$ python3 -q
>>> import numpy as np
>>> np.set_printoptions(precision=4, suppress=True, linewidth=100)
>>> M2 = np.array([[1, 9, 9, 6], [0, 0, 1, 8], [0, 9, 2, 1], [6, 5, 8, 6]])
>>> M2[-1] = M2[0]
>>> data = M2 + 0.3 * np.eye(4)
>>> data
array([[1.3, 9. , 9. , 6. ],
       [0. , 0.3, 1. , 8. ],
       [0. , 9. , 2.3, 1. ],
       [1. , 9. , 9. , 6.3]])
>>> np.round(np.linalg.norm(data, 2) / np.linalg.norm(data), 4)
np.float64(0.9315)
>>> [round(float(x), 4) for x in np.linalg.svd(data, compute_uv=False)[:3]]
[21.939, 7.7133, 3.7284]
>>> np.linalg.norm(data, axis=1)
array([14.1312,  8.0678,  9.3429, 14.2369])
>>> print(round(np.linalg.norm(data) ** 2 / np.linalg.norm(data, 2) ** 2, 4))
1.1526
>>> print(np.linalg.norm(data, axis=0))
[ 1.6401 15.5913 12.9727 11.8613]
>>> print(round(float(np.linalg.norm(data, 1)), 4), round(float(np.linalg.norm(data, np.inf)), 4))
27.3 25.3
>>> M2 = np.array([[-2, 1, 1, 2], [-1, 1, 2, -1], [1, 2, -2, 0], [0, 1, -1, 0]])
>>> basis = np.array([[2, 2], [-1, 2]])
>>> F = np.block([[M2, np.array([[0, 0], [0, 2], [2, 0], [0, 0]])], [np.zeros((2, 4)), basis]])
>>> F
array([[-2.,  1.,  1.,  2.,  0.,  0.],
       [-1.,  1.,  2., -1.,  0.,  2.],
       [ 1.,  2., -2.,  0.,  2.,  0.],
       [ 0.,  1., -1.,  0.,  0.,  0.],
       [ 0.,  0.,  0.,  0.,  2.,  2.],
       [ 0.,  0.,  0.,  0., -1.,  2.]])
>>> rng = np.random.default_rng(1)
>>> z = rng.permutation(6)
>>> M2 = F[:, z] * rng.choice([-1, 1], 6)
>>> M2
array([[ 0.,  2., -1.,  1., -0., -2.],
       [ 0.,  1., -2.,  1., -2.,  1.],
       [ 2., -1.,  2.,  2., -0., -0.],
       [ 0., -0.,  1.,  1., -0., -0.],
       [ 2., -0., -0.,  0., -2., -0.],
       [-1., -0., -0.,  0., -2., -0.]])
>>> Uu, _, vt = np.linalg.svd(F.T @ M2)
>>> z
array([4, 0, 2, 1, 5, 3])
>>> np.round(np.linalg.lstsq(F, M2)[0], 4) + 0
array([[ 0., -1.,  0.,  0.,  0.,  0.],
       [ 0.,  0.,  0.,  1.,  0.,  0.],
       [ 0.,  0., -1.,  0.,  0.,  0.],
       [ 0.,  0.,  0.,  0.,  0., -1.],
       [ 1.,  0.,  0.,  0.,  0.,  0.],
       [ 0.,  0.,  0.,  0., -1.,  0.]])
>>> def softmax(z):
...     e = np.exp(z - z.max(axis=-1, keepdims=True))
...     return e / e.sum(axis=-1, keepdims=True)
... 
>>> softmax(F).sum(axis=1)
array([1., 1., 1., 1., 1., 1.])
>>> softmax(F[1] + 4)
array([0.0191, 0.1413, 0.3842, 0.0191, 0.052 , 0.3842])
>>> S = F @ F.T / np.sqrt(6)
>>> softmax(S)[1] @ F
array([-0.9221,  0.9042,  1.7394, -0.7937,  0.055 ,  1.9159])
>>> u = np.array([-2, -2, 3, -2, 1, 1])
>>> M2 = F + np.outer(u, np.eye(6)[0])
>>> M2
array([[-4.,  1.,  1.,  2.,  0.,  0.],
       [-3.,  1.,  2., -1.,  0.,  2.],
       [ 4.,  2., -2.,  0.,  2.,  0.],
       [-2.,  1., -1.,  0.,  0.,  0.],
       [ 1.,  0.,  0.,  0.,  2.,  2.],
       [ 1.,  0.,  0.,  0., -1.,  2.]])
>>> np.linalg.matrix_rank(np.linalg.inv(M2) - np.linalg.inv(F), tol=1e-8)
np.int64(1)
>>> z = rng.permutation(6)
>>> z
array([1, 5, 4, 0, 2, 3])
>>> M2 = F[z][:, z]
>>> round(float(np.linalg.det(M2)), 4), round(float(np.linalg.det(F[z])), 4)
(-48.0, -48.0)
>>> np.sort(np.abs(np.linalg.eigvals(M2)))
array([1.1359, 1.1359, 1.6577, 2.4495, 2.4495, 3.7405])
>>> print(np.allclose(M2, F))
False
>>> O, vecs = np.linalg.qr(F[:, :5])[0], np.linalg.qr(F[:, 5:])[0]
>>> s = np.linalg.svd(O.T @ vecs, compute_uv=False)
>>> (s > 0.9).sum()
np.int64(0)
>>> print(round(float(np.linalg.norm(O @ O.T - vecs @ vecs.T, 2)), 4))
1.0
>>> arr = np.load("dump.npy")
>>> arr
array([[2, 0, 0, 0, 0],
       [0, 0, 0, 0, 0],
       [0, 0, 0, 0, 0],
       [0, 0, 0, 0, 3]])
>>> # rows 1 and 2 are equal
>>> np.linalg.lstsq(arr[:-1].T, arr[-1])[2]
np.int32(1)
>>> Uu, s, vt = np.linalg.svd(arr)
>>> np.argmax(s[:-1] / (s[1:] + 1e-6)) + 1
np.int64(2)
>>> M2 = Uu[:, :2] @ np.diag(s[:2]) @ vt[:2]
>>> round(float(np.linalg.norm(arr - M2, 2)), 4), s[2]
(0.0, np.float64(0.0))
>>> print(round(np.linalg.norm(arr - M2) / np.linalg.norm(arr), 4))
0.0
>>> np.argsort(-np.linalg.norm(arr, axis=0).round(6), kind="stable")[:3]
array([4, 0, 1])
>>> [round(float(x), 4) for x in np.linalg.svd(arr, compute_uv=False)[:3]]
[3.0, 2.0, 0.0]
>>> print(np.linalg.cond(arr) > 100)
True
>>> np.round(np.linalg.norm(arr, 2) / np.linalg.norm(arr), 4)
np.float64(0.8321)
>>> rk = np.linalg.matrix_rank(arr)
>>> rk
np.int64(2)
>>> ns = np.linalg.svd(arr)[2][rk:].T
>>> arr @ ns
array([[0., 0., 0.],
       [0., 0., 0.],
       [0., 0., 0.],
       [0., 0., 0.]])
>>> [int(np.linalg.matrix_rank(arr[:i])) for i in range(1, len(arr) + 1)]
[1, 1, 1, 2]
>>> ns @ ns.T
array([[0., 0., 0., 0., 0.],
       [0., 1., 0., 0., 0.],
       [0., 0., 1., 0., 0.],
       [0., 0., 0., 1., 0.],
       [0., 0., 0., 0., 0.]])
>>> M2 = arr[0, 0] * arr[1:] - np.outer(arr[1:, 0], arr[0])
>>> M2
array([[0, 0, 0, 0, 0],
       [0, 0, 0, 0, 0],
       [0, 0, 0, 0, 6]])
>>> print(arr[:, 0] / arr[0, 0])
[1. 0. 0. 0.]
>>> np.flatnonzero(~M2.round(6).any(axis=1))
array([0, 1])
>>> mat = np.array([[-3, -8, -5],
...     [-15, -40, -25],
...     [-6, -16, -10],
...     [-15, -40, -25],
...     [15, 40, 25],
...     [-3, -8, -5]])
>>> # rank 1
>>> Uu, s, vt = np.linalg.svd(mat)
>>> vecs = vt[:(s > 1e-8).sum()]
>>> vec = mat[4] + -2 * mat[1] + rng.integers(2) * np.eye(3)[1]
>>> vec
array([ 45., 120.,  75.])
>>> np.linalg.matrix_rank(np.vstack([mat, vec]))
np.int64(1)
>>> print(arr.sum(axis=0))
[2 0 0 0 3]
>>> print(np.unravel_index(np.abs(arr).argmax(), arr.shape))
(np.int64(3), np.int64(4))
>>> arr[4]
Traceback (most recent call last):
  File "<python-input-74>", line 1, in <module>
    arr[4]
    ~~~^^^
IndexError: index 4 is out of bounds for axis 0 with size 4
>>> print(arr - arr[0])
[[ 0  0  0  0  0]
 [-2  0  0  0  0]
 [-2  0  0  0  0]
 [-2  0  0  0  3]]
>>> print(arr.mean(axis=0))
[0.5  0.   0.   0.   0.75]
>>> np.abs(arr).max()
np.int64(3)
>>> round(float(np.linalg.norm(mat, 2)), 4)
89.0955
>>> np.round(np.linalg.norm(mat) ** 2 / np.linalg.norm(mat, 2) ** 2, 4)
np.float64(1.0)
>>> J = np.array([[-1.0, -1.0, 0.0, 0.0, 0.0],
...     [-1.0, 3.0, -1.0, 0.0, 0.0],
...     [0.0, -1.0, -2.0, -1.0, 0.0],
...     [0.0, 0.0, -1.0, -3.0, -1.0],
...     [0.0, 0.0, 0.0, -1.0, -2.0]])
>>> M2 = np.linalg.inv(J)
>>> np.linalg.det(J) * M2
array([[-29.,  -8.,   5.,  -2.,   1.],
       [ -8.,   8.,  -5.,   2.,  -1.],
       [  5.,  -5., -20.,   8.,  -4.],
       [ -2.,   2.,   8., -18.,   9.],
       [  1.,  -1.,  -4.,   9., -23.]])
>>> M2
array([[-0.7838, -0.2162,  0.1351, -0.0541,  0.027 ],
       [-0.2162,  0.2162, -0.1351,  0.0541, -0.027 ],
       [ 0.1351, -0.1351, -0.5405,  0.2162, -0.1081],
       [-0.0541,  0.0541,  0.2162, -0.4865,  0.2432],
       [ 0.027 , -0.027 , -0.1081,  0.2432, -0.6216]])
>>> np.round(np.linalg.inv(M2), 4) + 0
array([[-1., -1.,  0.,  0.,  0.],
       [-1.,  3., -1.,  0.,  0.],
       [ 0., -1., -2., -1.,  0.],
       [ 0.,  0., -1., -3., -1.],
       [ 0.,  0.,  0., -1., -2.]])
>>> np.round(np.linalg.det(J) * np.linalg.det(M2), 4)
np.float64(1.0)
>>> round(np.linalg.cond(J), 4)
np.float64(4.0263)
>>> vec = np.array([2, 0, -2, 1, 2])
>>> target = J @ vec
>>> c, lr = np.zeros(5), 1 / np.linalg.norm(J, 2) ** 2
>>> for i in range(300):
...     c -= lr * J.T @ (J @ c - target)
...     if i % 50 == 0: print(i, round(np.linalg.norm(J @ c - target), 4))
... 
0 4.6712
50 0.0596
100 0.0024
150 0.0001
200 0.0
250 0.0
>>> print(round(float(np.linalg.cond(J)), 4))
4.0263
>>> print(softmax(J[0]))
[0.0985 0.0985 0.2677 0.2677 0.2677]
>>> np.round(softmax(10 * J[0]), 4) + 0
array([0.    , 0.    , 0.3333, 0.3333, 0.3333])
>>> print(softmax(J).sum(axis=1))
[1. 1. 1. 1. 1.]
>>> softmax(J[0] + 4)
array([0.0985, 0.0985, 0.2677, 0.2677, 0.2677])
>>> S = J @ J.T / np.sqrt(5)
>>> print(softmax(S + np.triu(np.full(S.shape, -np.inf), 1)))
[[1.     0.     0.     0.     0.    ]
 [0.003  0.997  0.     0.     0.    ]
 [0.0929 0.038  0.8691 0.     0.    ]
 [0.0067 0.0105 0.0629 0.9199 0.    ]
 [0.0449 0.0449 0.0702 0.42   0.42  ]]
>>> feats = np.load("x.npy")
>>> feats
array([[-0.0282, -0.0554, -0.8813,  0.2119, -0.4051, -0.0998, -0.0199],
       [-0.2538, -0.1367, -0.0382, -0.29  ,  0.023 , -0.3887,  0.8244],
       [-0.2538,  0.3701, -0.2833,  0.1737,  0.5169,  0.5802,  0.2903],
       [-0.5641,  0.4846, -0.0201, -0.5453, -0.2452, -0.0359, -0.2961],
       [ 0.5077,  0.3458, -0.2927, -0.3315,  0.4891, -0.4149, -0.1258],
       [ 0.0846,  0.673 ,  0.2347,  0.532 , -0.266 , -0.3008,  0.2013],
       [ 0.5359,  0.184 ,  0.0204, -0.388 , -0.445 ,  0.4882,  0.3027]])
>>> # columns are unit length and at right angles
>>> ang = np.radians(140)
>>> R = np.eye(6)
>>> R[3, 3] = R[1, 1] = np.cos(ang)
>>> R[3, 1], R[1, 3] = -np.sin(ang), np.sin(ang)
>>> print(R)
[[ 1.      0.      0.      0.      0.      0.    ]
 [ 0.     -0.766   0.      0.6428  0.      0.    ]
 [ 0.      0.      1.      0.      0.      0.    ]
 [ 0.     -0.6428  0.     -0.766   0.      0.    ]
 [ 0.      0.      0.      0.      1.      0.    ]
 [ 0.      0.      0.      0.      0.      1.    ]]
>>> M2 = F @ R.T
>>> np.abs(M2 - F).max(axis=0)
array([0.    , 3.5321, 0.    , 4.1749, 0.    , 0.    ])
>>> M2
array([[-2.    ,  0.5195,  1.    , -2.1749,  0.    ,  0.    ],
       [-1.    , -1.4088,  2.    ,  0.1233,  0.    ,  2.    ],
       [ 1.    , -1.5321, -2.    , -1.2856,  2.    ,  0.    ],
       [ 0.    , -0.766 , -1.    , -0.6428,  0.    ,  0.    ],
       [ 0.    ,  0.    ,  0.    ,  0.    ,  2.    ,  2.    ],
       [ 0.    ,  0.    ,  0.    ,  0.    , -1.    ,  2.    ]])
>>> round(np.linalg.det(R), 4), np.round(np.trace(R), 4)
(np.float64(1.0), np.float64(2.4679))
>>> np.allclose(F @ F.T, M2 @ M2.T)
True
>>> E = np.loadtxt("w.csv", delimiter=",")
>>> E
array([[-13.0284,  -5.1133,  11.7042,   6.3334,   2.8019,  -4.3775],
       [-14.9286,  -6.4288,   0.9247,   5.7853,   2.0711,  -9.8587],
       [ -6.1905,  -1.8614,  18.0144,   4.4772,   2.4677,   2.7497],
       [ -8.4239,  -4.2737, -13.6384,   1.5954,  -0.1235, -11.0548],
       [ 13.5009,   5.364 , -10.6985,  -6.3945,  -2.773 ,   5.0909],
       [ 13.3306,   5.2726, -11.082 ,  -6.3749,  -2.7853,   4.8256],
       [-11.2802,  -5.3452,  -9.9872,   3.1118,   0.5898, -11.5936],
       [ -2.9993,  -0.4485,  18.6637,   3.3403,   2.1023,   5.1856],
       [ -2.64  ,  -0.2921,  18.6783,   3.2054,   2.0558,   5.4373],
       [  1.8638,   1.6268,  17.948 ,   1.4069,   1.3898,   8.2364],
       [ -8.636 ,  -2.9781,  16.7732,   5.2607,   2.6799,   0.5946],
       [ -2.2209,  -1.7757, -17.8184,  -1.2558,  -1.3305,  -8.4305],
       [ -3.2795,  -0.5708,  18.6445,   3.4446,   2.1378,   4.9864],
       [  0.8653,  -0.4732, -18.5903,  -2.5203,  -1.8116,  -6.6177],
       [-14.3545,  -5.8478,   8.2019,   6.4247,   2.6588,  -6.6434],
       [-10.1808,  -4.9416, -11.585 ,   2.5055,   0.2977, -11.4609],
       [ -3.589 ,  -0.7063,  18.6153,   3.5588,   2.1764,   4.7633],
       [  0.8366,  -0.4854, -18.5867,  -2.5089,  -1.8075,  -6.6359],
       [ -4.8738,  -1.273 ,  18.4007,   4.022 ,   2.3277,   3.8007],
       [  4.0991,   2.5504,  16.9554,   0.4399,   1.0018,   9.3813],
       [ -2.7003,  -0.3183,  18.6767,   3.2281,   2.0637,   5.3953],
       [ -0.272 ,  -0.9573, -18.397 ,  -2.065 ,  -1.6426,  -7.3211],
       [ -3.8559,  -2.4509, -17.0848,  -0.5477,  -1.0459,  -9.2651],
       [  2.3126,   0.15  , -18.682 ,  -3.0814,  -2.0126,  -5.6627],
       [-10.2478,  -3.7358,  15.478 ,   5.7209,   2.7762,  -1.0109]])
>>> # rows and columns are dependent
>>> Uu, s, vt = np.linalg.svd(E)
>>> np.argmax(s[:-1] / (s[1:] + 1e-6)) + 1
np.int64(2)
>>> M2 = Uu[:, :2] @ np.diag(s[:2]) @ vt[:2]
>>> M2
array([[-13.0284,  -5.1133,  11.7042,   6.3334,   2.8019,  -4.3775],
       [-14.9286,  -6.4288,   0.9247,   5.7853,   2.0711,  -9.8587],
       [ -6.1905,  -1.8614,  18.0144,   4.4772,   2.4677,   2.7497],
       [ -8.4239,  -4.2737, -13.6384,   1.5954,  -0.1235, -11.0548],
       [ 13.5009,   5.364 , -10.6985,  -6.3945,  -2.773 ,   5.0909],
       [ 13.3306,   5.2726, -11.082 ,  -6.3749,  -2.7853,   4.8256],
       [-11.2802,  -5.3452,  -9.9872,   3.1118,   0.5898, -11.5936],
       [ -2.9993,  -0.4485,  18.6637,   3.3403,   2.1023,   5.1856],
       [ -2.64  ,  -0.2921,  18.6783,   3.2054,   2.0558,   5.4373],
       [  1.8638,   1.6268,  17.948 ,   1.4069,   1.3898,   8.2364],
       [ -8.636 ,  -2.9781,  16.7732,   5.2607,   2.6799,   0.5946],
       [ -2.2209,  -1.7757, -17.8184,  -1.2558,  -1.3305,  -8.4305],
       [ -3.2795,  -0.5708,  18.6445,   3.4446,   2.1378,   4.9864],
       [  0.8653,  -0.4732, -18.5903,  -2.5203,  -1.8116,  -6.6177],
       [-14.3545,  -5.8478,   8.2019,   6.4247,   2.6588,  -6.6434],
       [-10.1808,  -4.9416, -11.585 ,   2.5055,   0.2977, -11.4609],
       [ -3.589 ,  -0.7063,  18.6153,   3.5588,   2.1764,   4.7633],
       [  0.8366,  -0.4854, -18.5867,  -2.5089,  -1.8075,  -6.6359],
       [ -4.8738,  -1.273 ,  18.4007,   4.022 ,   2.3277,   3.8007],
       [  4.0991,   2.5504,  16.9554,   0.4399,   1.0018,   9.3813],
       [ -2.7003,  -0.3183,  18.6767,   3.2281,   2.0637,   5.3953],
       [ -0.272 ,  -0.9573, -18.397 ,  -2.065 ,  -1.6426,  -7.3211],
       [ -3.8559,  -2.4509, -17.0848,  -0.5477,  -1.0459,  -9.2651],
       [  2.3126,   0.15  , -18.682 ,  -3.0814,  -2.0126,  -5.6627],
       [-10.2478,  -3.7358,  15.478 ,   5.7209,   2.7762,  -1.0109]])
